$ ipython --no-banner

In [1]: import numpy as np

In [2]: import numpy.linalg as la

In [3]: np.set_printoptions(precision=2, suppress=True, linewidth=120, floatmode="fixed")

In [4]: K = np.load("block4.npy")

In [5]: K
Out[5]: 
array([[ 3.00,  0.00,  0.00,  0.00],
       [ 0.00,  1.00, -2.00,  2.00],
       [ 0.00, -1.00,  2.00, -1.00],
       [ 0.00,  0.00, -2.00, -1.00]])

In [6]: rng = np.random.default_rng(954)

In [7]: lab = rng.permutation(4)

In [8]: lab
Out[8]: array([1, 2, 3, 0])

In [9]: out = K[lab][:, lab]

In [10]: out
Out[10]: 
array([[ 1.00, -2.00,  2.00,  0.00],
       [-1.00,  2.00, -1.00,  0.00],
       [ 0.00, -2.00, -1.00,  0.00],
       [ 0.00,  0.00,  0.00,  3.00]])

In [11]: np.trace(out)
Out[11]: np.float64(5.0)

In [12]: round(float(la.det(out)), 2), np.round(la.det(K[lab]), 2)
Out[12]: (6.0, np.float64(-6.0))

In [13]: vals, V = la.eig(out)

In [14]: np.sort(la.eigvals(out.T))
Out[14]: array([-1.00, -0.56,  3.00,  3.56])

In [15]: vals
Out[15]: array([ 3.56, -0.56, -1.00,  3.00])

In [16]: np.round(out @ V[:, 0] - vals[0] * V[:, 0], 2) + 0
Out[16]: array([0.00, 0.00, 0.00, 0.00])

In [17]: u, g = K[2], K[0]

In [18]: u @ g
Out[18]: np.float64(0.0)

In [19]: p = (u @ g) / (u @ u) * u

In [20]: g - p
Out[20]: array([3.00, 0.00, 0.00, 0.00])

In [21]: la.matrix_rank(np.outer(u, g))
Out[21]: np.int64(1)

In [22]: np.round(la.norm(u + g) ** 2 + la.norm(u - g) ** 2, 2)
Out[22]: np.float64(30.0)

In [23]: round(la.det(K.T), 2)
Out[23]: np.float64(6.0)

In [24]: round(la.det(2 * K), 2), round(float(la.det(K)), 2)
Out[24]: (np.float64(96.0), 6.0)

In [25]: np.einsum("ij,ji->", K, K)
Out[25]: np.float64(23.0)

In [26]: round(la.det(K[::-1]), 2)
Out[26]: np.float64(6.0)

In [27]: mat = np.load("layer18.npy")

In [28]: mat
Out[28]: 
array([[-1.00, -2.00, -2.00],
       [-2.00, -1.00, -2.00],
       [-2.00, -2.00, -1.00]])

In [29]: q, Rm = la.qr(mat)

In [30]: np.trace(q @ q.T)
Out[30]: np.float64(3.0)

In [31]: np.abs(np.diag(Rm))
Out[31]: array([3.00, 1.37, 1.21])

In [32]: q.shape, Rm.shape
Out[32]: ((3, 3), (3, 3))

In [33]: abs(Rm[0, 0]), round(la.norm(mat[:, 0]), 2)
Out[33]: (np.float64(3.0), np.float64(3.0))

In [34]: out = mat / np.sqrt((mat ** 2).mean(axis=1, keepdims=True))

In [35]: la.matrix_rank(out) == la.matrix_rank(mat)
Out[35]: np.True_

In [36]: out[0]
Out[36]: array([-0.58, -1.15, -1.15])

In [37]: mat - mat.mean(axis=1, keepdims=True)
Out[37]: 
array([[ 0.67, -0.33, -0.33],
       [-0.33,  0.67, -0.33],
       [-0.33, -0.33,  0.67]])

In [38]: la.norm(out, axis=1)
Out[38]: array([1.73, 1.73, 1.73])

In [39]: x0 = np.array([2, 0, 1])

In [40]: h1 = np.maximum(mat @ x0, 0)

In [41]: np.flatnonzero(h1 > 1e-9)
Out[41]: array([], dtype=int64)

In [42]: np.maximum(mat @ x0, 0) - np.maximum(-mat @ x0, 0)
Out[42]: array([-4.00, -6.00, -5.00])

In [43]: mat.T @ h1
Out[43]: array([0.00, 0.00, 0.00])

In [44]: mat * (h1 > 1e-9)[:, None]
Out[44]: 
array([[-0.00, -0.00, -0.00],
       [-0.00, -0.00, -0.00],
       [-0.00, -0.00, -0.00]])

In [45]: np.tanh(mat @ x0)
Out[45]: array([-1.00, -1.00, -1.00])

In [46]: h1
Out[46]: array([0.00, 0.00, 0.00])

In [47]: out = mat + rng.integers(-2, 3, (3, 1)) @ rng.integers(-2, 3, (1, 3))

In [48]: out
Out[48]: 
array([[-1.00,  2.00,  2.00],
       [-2.00, -1.00, -2.00],
       [-2.00,  2.00,  3.00]])

In [49]: out - mat
Out[49]: 
array([[0.00, 4.00, 4.00],
       [0.00, 0.00, 0.00],
       [0.00, 4.00, 4.00]])

In [50]: la.matrix_rank(out - mat, tol=1e-8)
Out[50]: np.int64(1)

In [51]: out = np.array([[2, -1, 0], [0, -2, 1], [1, 0, 2]])

In [52]: np.einsum("ij,ij->i", mat, mat)
Out[52]: array([9.00, 9.00, 9.00])

In [53]: np.einsum("ik,kj->ij", mat, out)
Out[53]: 
array([[-4.00,  5.00, -6.00],
       [-6.00,  4.00, -5.00],
       [-5.00,  6.00, -4.00]])

In [54]: feats = np.array([[-0.1, 0.7, 1.7],
    ...:     [0.5, -0.6, 0.8],
    ...:     [0.7, -0.2, 0.1],
    ...:     [-0.1, 1.6, -0.3],
    ...:     [-0.5, 1.3, -2.5],
    ...:     [-0.1, 1.2, -0.7],
    ...:     [-0.8, -0.6, -0.3],
    ...:     [-1.1, -0.5, -0.9],
    ...:     [-0.6, 0.9, -1.4],
    ...:     [-1.7, 0.3, 2.0],
    ...:     [-1.0, 0.4, -0.3],
    ...:     [1.0, 1.0, -0.5],
    ...:     [1.1, -0.7, 1.1],
    ...:     [0.3, -0.2, -0.5],
    ...:     [0.0, 1.2, -0.4],
    ...:     [1.9, 1.5, 0.4],
    ...:     [0.8, 0.6, 0.7],
    ...:     [0.4, -3.3, -3.0],
    ...:     [-0.3, -1.4, -0.1],
    ...:     [-0.3, 1.6, -0.2],
    ...:     [0.2, 0.4, -0.3],
    ...:     [-0.4, 0.0, 1.3],
    ...:     [0.2, 0.1, -0.6]])

In [55]: feats[3] *= 5

In [56]: feats
Out[56]: 
array([[-0.10,  0.70,  1.70],
       [ 0.50, -0.60,  0.80],
       [ 0.70, -0.20,  0.10],
       [-0.50,  8.00, -1.50],
       [-0.50,  1.30, -2.50],
       [-0.10,  1.20, -0.70],
       [-0.80, -0.60, -0.30],
       [-1.10, -0.50, -0.90],
       [-0.60,  0.90, -1.40],
       [-1.70,  0.30,  2.00],
       [-1.00,  0.40, -0.30],
       [ 1.00,  1.00, -0.50],
       [ 1.10, -0.70,  1.10],
       [ 0.30, -0.20, -0.50],
       [ 0.00,  1.20, -0.40],
       [ 1.90,  1.50,  0.40],
       [ 0.80,  0.60,  0.70],
       [ 0.40, -3.30, -3.00],
       [-0.30, -1.40, -0.10],
       [-0.30,  1.60, -0.20],
       [ 0.20,  0.40, -0.30],
       [-0.40,  0.00,  1.30],
       [ 0.20,  0.10, -0.60]])

In [57]: lab = feats[:, 2] > np.median(feats[:, 2])

In [58]: u = feats[lab].mean(axis=0) - feats[~lab].mean(axis=0)

In [59]: u
Out[59]: array([ 0.41, -0.58,  1.77])

In [60]: lab.astype(int)
Out[60]: array([1, 1, 1, 0, 0, 0, 0, 0, 0, 1, 0, 0, 1, 0, 0, 1, 1, 0, 1, 1, 0, 1, 0])

In [61]: np.argsort(-np.abs(u).round(6), kind="stable")
Out[61]: array([2, 1, 0])
